In [1]: import numpy as np

In [2]: np.set_printoptions(suppress=True, linewidth=140)

In [3]: def rd(a):
   ...:     return np.round(a, 2) + 0
   ...: 

In [4]: feats = np.array([[0.0, 1.0, 1.0, 1.0, 1.0],
   ...:     [1.0, 0.0, 1.0, 1.0, 1.0],
   ...:     [1.0, 1.0, 0.0, 1.0, 1.0],
   ...:     [1.0, 1.0, 1.0, 0.0, 1.0],
   ...:     [1.0, 1.0, 1.0, 1.0, 0.0]])

In [5]: # equal to its transpose

In [6]: assert feats == feats.T
ValueError: The truth value of an array with more than one element is ambiguous. Use a.any() or a.all()


In [7]: np.trace(feats)
Out[7]: np.float64(0.0)

In [8]: (feats + feats.T) / 2
Out[8]: 
array([[0., 1., 1., 1., 1.],
       [1., 0., 1., 1., 1.],
       [1., 1., 0., 1., 1.],
       [1., 1., 1., 0., 1.],
       [1., 1., 1., 1., 0.]])

In [9]: rd(np.linalg.det(feats))
Out[9]: np.float64(4.0)

In [10]: th = np.radians(30)

In [11]: R = np.eye(5)

In [12]: R[1, 1] = R[0, 0] = np.cos(th)

In [13]: R[1, 0], R[0, 1] = -np.sin(th), np.sin(th)

In [14]: rd(R)
Out[14]: 
array([[ 0.87,  0.5 ,  0.  ,  0.  ,  0.  ],
       [-0.5 ,  0.87,  0.  ,  0.  ,  0.  ],
       [ 0.  ,  0.  ,  1.  ,  0.  ,  0.  ],
       [ 0.  ,  0.  ,  0.  ,  1.  ,  0.  ],
       [ 0.  ,  0.  ,  0.  ,  0.  ,  1.  ]])

In [15]: M2 = feats @ R.T

In [16]: rd(np.abs(M2 - feats).max(axis=0))
Out[16]: array([0.5 , 0.63, 0.  , 0.  , 0.  ])

In [17]: np.allclose(np.linalg.norm(feats, axis=1), np.linalg.norm(M2, axis=1))
Out[17]: True

In [18]: rd((R + R.T) / 2)
Out[18]: 
array([[0.87, 0.  , 0.  , 0.  , 0.  ],
       [0.  , 0.87, 0.  , 0.  , 0.  ],
       [0.  , 0.  , 1.  , 0.  , 0.  ],
       [0.  , 0.  , 0.  , 1.  , 0.  ],
       [0.  , 0.  , 0.  , 0.  , 1.  ]])

In [19]: assert R == R.T
ValueError: The truth value of an array with more than one element is ambiguous. Use a.any() or a.all()


In [20]: R.inv()
AttributeError: 'numpy.ndarray' object has no attribute 'inv'


In [21]: rd(np.linalg.det(R))
Out[21]: np.float64(1.0)

In [22]: rd(R @ R)
Out[22]: 
array([[ 0.5 ,  0.87,  0.  ,  0.  ,  0.  ],
       [-0.87,  0.5 ,  0.  ,  0.  ,  0.  ],
       [ 0.  ,  0.  ,  1.  ,  0.  ,  0.  ],
       [ 0.  ,  0.  ,  0.  ,  1.  ,  0.  ],
       [ 0.  ,  0.  ,  0.  ,  0.  ,  1.  ]])

In [23]: rd(np.linalg.matrix_power(R, 4))
Out[23]: 
array([[-0.5 ,  0.87,  0.  ,  0.  ,  0.  ],
       [-0.87, -0.5 ,  0.  ,  0.  ,  0.  ],
       [ 0.  ,  0.  ,  1.  ,  0.  ,  0.  ],
       [ 0.  ,  0.  ,  0.  ,  1.  ,  0.  ],
       [ 0.  ,  0.  ,  0.  ,  0.  ,  1.  ]])

In [24]: M = np.load("a.npy")

In [25]: M
Out[25]: 
array([[ 30. ,   2.7,   0.8],
       [ -6. ,  -0.8,   0. ],
       [-40. ,   0.4,   0.4],
       [-10. ,   1. ,   0.8],
       [-20. ,   0.6,   1.1],
       [-18. ,  -0.3,   0.4],
       [-48. ,  -0.1,  -2.3]])

In [26]: # column 0 is much longer than the rest

In [27]: r0, v = M[2], M[6]

In [28]: rd(r0 @ r0)
Out[28]: np.float64(1600.32)

In [29]: p = (r0 @ v) / (r0 @ r0) * r0

In [30]: rd(np.outer(r0, v))
Out[30]: 
array([[1920.  ,    4.  ,   92.  ],
       [ -19.2 ,   -0.04,   -0.92],
       [ -19.2 ,   -0.04,   -0.92]])

In [31]: rd(p)
Out[31]: array([-47.97,   0.48,   0.48])

In [32]: rd(v - p)
Out[32]: array([-0.03, -0.58, -2.78])

In [33]: P = M @ np.linalg.solve(M.T @ M, M.T)

In [34]: rd(P @ M[:, 2])
Out[34]: array([ 0.8,  0. ,  0.4,  0.8,  1.1,  0.4, -2.3])

In [35]: rd(np.linalg.eigvalsh(P))
Out[35]: array([0., 0., 0., 0., 1., 1., 1.])

In [36]: np.linalg.matrix_rank(np.eye(7) - P)
Out[36]: np.int64(4)
